$ python3 -q
>>> import numpy as np
>>> import numpy.linalg as la
>>> np.set_printoptions(precision=3, suppress=True, linewidth=100, legacy="1.25")
>>> A = np.load("dump.npy")
>>> print(A)
[[0.333 0.333 0.    0.333]
 [0.333 0.333 0.333 0.   ]
 [0.    0.    0.667 0.333]
 [0.    0.    0.5   0.5  ]]
>>> print(np.sort(np.abs(la.eigvals(A))))
[0.    0.167 0.667 1.   ]
>>> print((A - A.T) / 2)
[[ 0.     0.     0.     0.167]
 [ 0.     0.     0.167  0.   ]
 [ 0.    -0.167  0.    -0.083]
 [-0.167  0.     0.083  0.   ]]
>>> print(round(float(np.trace(A)), 3))
1.833
>>> f, r1 = A[0], A[1]
>>> print(np.round(f @ r1, 3))
0.222
>>> p = (f @ r1) / (f @ f) * f
>>> print(np.round(la.norm(f + r1) ** 2 + la.norm(f - r1) ** 2, 3))
1.333
>>> print(r1 - p)
[ 0.111  0.111  0.333 -0.222]
>>> print(p)
[0.222 0.222 0.    0.222]
>>> print(np.outer(f, r1))
[[0.111 0.111 0.111 0.   ]
 [0.111 0.111 0.111 0.   ]
 [0.    0.    0.    0.   ]
 [0.111 0.111 0.111 0.   ]]
>>> print(A.sum(axis=1))
[1. 1. 1. 1.]
>>> p = np.eye(4)[1]
>>> for _ in range(4):
...     p = p @ A
...     print(p.round(3))
... 
[0.333 0.333 0.333 0.   ]
[0.222 0.222 0.333 0.222]
[0.148 0.148 0.407 0.296]
[0.099 0.099 0.469 0.333]
>>> W0 = np.array([[-4.0, -3.0, -4.0, 3.0],
...     [6.0, 4.0, 4.0, -2.0],
...     [5.0, 3.0, 5.0, -3.0],
...     [4.0, 1.0, 2.0, 1.0]])
>>> rank = la.matrix_rank(W0)
>>> print(rank)
3
>>> N = la.svd(W0)[2][rank:].T
>>> print(la.matrix_rank(W0.T @ W0), la.matrix_rank(W0 @ W0.T))
3 3
>>> print(np.round(W0 @ N, 3) + 0)
[[0.]
 [0.]
 [0.]
 [0.]]
>>> print(N @ N.T)
[[ 0.25 -0.25 -0.25 -0.25]
 [-0.25  0.25  0.25  0.25]
 [-0.25  0.25  0.25  0.25]
 [-0.25  0.25  0.25  0.25]]
>>> t = np.radians(129)
>>> R = np.eye(4)
>>> R[3, 3] = R[1, 1] = np.cos(t)
>>> R[3, 1], R[1, 3] = -np.sin(t), np.sin(t)
>>> print(R)
[[ 1.     0.     0.     0.   ]
 [ 0.    -0.629  0.     0.777]
 [ 0.     0.     1.     0.   ]
 [ 0.    -0.777  0.    -0.629]]
>>> B = W0 @ R.T
>>> print(np.allclose(W0 @ W0.T, B @ B.T))
True
>>> print(np.round(la.svd(W0, compute_uv=False), 3) + 0, np.round(la.svd(B, compute_uv=False), 3) + 0)
[14.201  3.025  1.082  0.   ] [14.201  3.025  1.082  0.   ]
>>> print(np.abs(B - W0).max(axis=0))
[0.    8.072 0.    2.557]
>>> arr = np.array([[-2, 6, -2],
...     [-3, 4, 1],
...     [-2, 6, -2],
...     [-4, 7, 0],
...     [-2, 1, 2],
...     [-2, 6, -2],
...     [0, 0, 0],
...     [0, 0, 0],
...     [0, 0, 0],
...     [-1, 3, -1],
...     [-2, 1, 2],
...     [-2, 6, -2],
...     [-2, 1, 2],
...     [-2, 6, -2],
...     [-1, 3, -1],
...     [-2, 1, 2],
...     [0, 0, 0]])
>>> print(arr)
[[-2  6 -2]
 [-3  4  1]
 [-2  6 -2]
 [-4  7  0]
 [-2  1  2]
 [-2  6 -2]
 [ 0  0  0]
 [ 0  0  0]
 [ 0  0  0]
 [-1  3 -1]
 [-2  1  2]
 [-2  6 -2]
 [-2  1  2]
 [-2  6 -2]
 [-1  3 -1]
 [-2  1  2]
 [ 0  0  0]]
>>> D = la.norm(arr[:, None] - arr[None], axis=-1)
>>> print(la.norm(arr, axis=1))
[6.633 5.099 6.633 8.062 3.    6.633 0.    0.    0.    3.317 3.    6.633 3.    6.633 3.317 3.
 0.   ]
>>> print(D[:5, :5])
[[0.    3.742 0.    3.    6.403]
 [3.742 0.    3.742 3.317 3.317]
 [0.    3.742 0.    3.    6.403]
 [3.    3.317 3.    0.    6.633]
 [6.403 3.317 6.403 6.633 0.   ]]
>>> print(D.mean(axis=1).argmax())
3
>>> Uu, s, Vh = la.svd(arr)
>>> V = Vh[:(s > 1e-8).sum()]
>>> rng = np.random.default_rng(987530)
>>> x0 = arr[16] + 3 * arr[6] + rng.integers(2) * np.eye(3)[0]
>>> print(x0)
[0. 0. 0.]
>>> print(np.round(la.norm(x0 - V.T @ V @ x0), 3))
0.0
>>> print(la.matrix_rank(np.vstack([arr, x0])))
2
>>> print(np.diag(V.T @ V))
[0.456 0.822 0.722]
>>> basis = arr[[6, 15]].astype(float)
>>> for _ in range(3):
...     z = la.norm(arr[:, None] - basis, axis=-1).argmin(axis=1)
...     basis = np.array([arr[z == j].mean(axis=0) for j in range(2)])
... 
>>> print(z)
[1 1 1 1 0 1 0 0 0 1 0 1 0 1 1 0 0]
>>> print(basis)
[[-1.     0.5    1.   ]
 [-2.111  5.222 -1.222]]
>>> print(np.bincount(z))
[8 9]
>>> print(np.argsort(-la.norm(arr, axis=0).round(6), kind="stable")[:3])
[1 0 2]
>>> print(la.cond(arr) > 100)
True
>>> rank = la.matrix_rank(arr)
>>> print(rank)
2
>>> N = la.svd(arr)[2][rank:].T
>>> print(la.matrix_rank(arr.T @ arr), la.matrix_rank(arr @ arr.T))
2 2
>>> print(np.allclose(arr @ N, 0))
True
>>> print(N @ N.T)
[[0.544 0.311 0.389]
 [0.311 0.178 0.222]
 [0.389 0.222 0.278]]
>>> print([int(la.matrix_rank(arr[:i])) for i in range(1, len(arr) + 1)])
[1, 2, 2, 2, 2, 2, 2, 2, 2, 2, 2, 2, 2, 2, 2, 2, 2]
>>> print(N.shape)
(3, 1)
>>> E = np.load("m.npy")
>>> print(E)
[[ 3  2  3  3]
 [ 0 -2 -3 -1]
 [ 0  0 -3 -2]
 [ 0  0  0  3]]
>>> w1 = np.array([[0, 1, -3, -3, -1, 2],
...     [-3, 2, -3, 1, -2, 2],
...     [-2, -2, 2, -1, -3, 3],
...     [1, -3, 1, -1, 3, -2]])
>>> beta = np.array([2, -2, -2, 2, 1, 1])
>>> act = np.maximum(E @ w1 + beta, 0)
>>> print(la.matrix_rank(act))
4
>>> print(act)
[[ 0  0  0  0  0 14]
 [13  3  0  4 11  0]
 [ 6 10  0  7  4  0]
 [ 5  0  1  0 10  0]]
>>> basis = np.array([[3, 4, -5],
...     [-6, -4, -5],
...     [3, 3, 8],
...     [8, -9, 8],
...     [-4, 7, -3],
...     [4, -2, 7]])
>>> print(act @ basis)
[[ 56 -28  98]
 [  9  81 -81]
 [ -2 -51 -36]
 [-22  93 -47]]
>>> B = act / np.sqrt((act ** 2).mean(axis=1, keepdims=True))
>>> print(la.matrix_rank(B) == la.matrix_rank(act))
True
>>> print(B[2])
[1.037 1.728 0.    1.209 0.691 0.   ]
>>> print(la.matrix_power(E - np.diag(np.diag(E)), 4))
[[0 0 0 0]
 [0 0 0 0]
 [0 0 0 0]
 [0 0 0 0]]
>>> print([int(la.matrix_rank(la.matrix_power(E, p))) for p in range(1, 5)])
[4, 4, 4, 4]
>>> print(np.sort(la.eigvals(E)))
[-3. -2.  3.  3.]
>>> print(np.kron(np.eye(2, dtype=int), E))
[[ 3  2  3  3  0  0  0  0]
 [ 0 -2 -3 -1  0  0  0  0]
 [ 0  0 -3 -2  0  0  0  0]
 [ 0  0  0  3  0  0  0  0]
 [ 0  0  0  0  3  2  3  3]
 [ 0  0  0  0  0 -2 -3 -1]
 [ 0  0  0  0  0  0 -3 -2]
 [ 0  0  0  0  0  0  0  3]]
>>> print(round(float(la.det(E[::-1])), 3))
54.0
>>> print(np.einsum("ij,ji->", E, E))
31
>>> print(la.eigvals(E))
[ 3. -2. -3.  3.]
>>> F = np.loadtxt("x.csv", delimiter=",")
>>> print(F)
[[ 1. -1.  1.]
 [ 1.  0.  0.]
 [ 1.  1.  1.]]
>>> B = np.array([[5, 2, 1], [3, 5, 4], [3, 0, 2]])
>>> print(np.einsum("ik,kj->ji", F, B))
[[ 5.  5. 11.]
 [-3.  2.  7.]
 [-1.  1.  7.]]
>>> print(la.matrix_rank(F @ B))
3
>>> P = np.triu(np.array([[2, 2, 1], [2, 0, 0], [2, 2, 2]]), 1) + np.eye(3)
>>> B = P @ F @ la.inv(P)
>>> print(B)
[[ 4. -8. -2.]
 [ 1. -2. -1.]
 [ 1. -1.  0.]]
>>> print(np.trace(B), np.trace(F))
2.0 2.0
>>> z = rng.permutation(3)
>>> B = F[:, z] * rng.choice([-1, 1], 3)
>>> print(B)
[[-1.  1. -1.]
 [-1.  0.  0.]
 [-1.  1.  1.]]
>>> Uu, _, Vh = la.svd(F.T @ B)
>>> print(np.round(Uu @ Vh, 3) + 0)
[[-1.  0.  0.]
 [ 0.  0.  1.]
 [ 0.  1.  0.]]
>>> def softmax(z):
...     e = np.exp(z - z.max(axis=-1, keepdims=True))
...     return e / e.sum(axis=-1, keepdims=True)
... 
>>> print(np.round(softmax(10 * F[0]), 3) + 0)
[0.5 0.  0.5]
>>> S = F @ F.T / np.sqrt(3)
>>> print(softmax(S).round(6).argmax(axis=1))
[0 0 2]
>>> print(softmax(S))
[[0.613 0.193 0.193]
 [0.333 0.333 0.333]
 [0.193 0.193 0.613]]
>>> B = np.array([[2, 3], [0, 2]])
>>> basis = np.kron(B, F)
>>> print(basis.shape)
(6, 6)
>>> print(basis)
[[ 2. -2.  2.  3. -3.  3.]
 [ 2.  0.  0.  3.  0.  0.]
 [ 2.  2.  2.  3.  3.  3.]
 [ 0. -0.  0.  2. -2.  2.]
 [ 0.  0.  0.  2.  0.  0.]
 [ 0.  0.  0.  2.  2.  2.]]
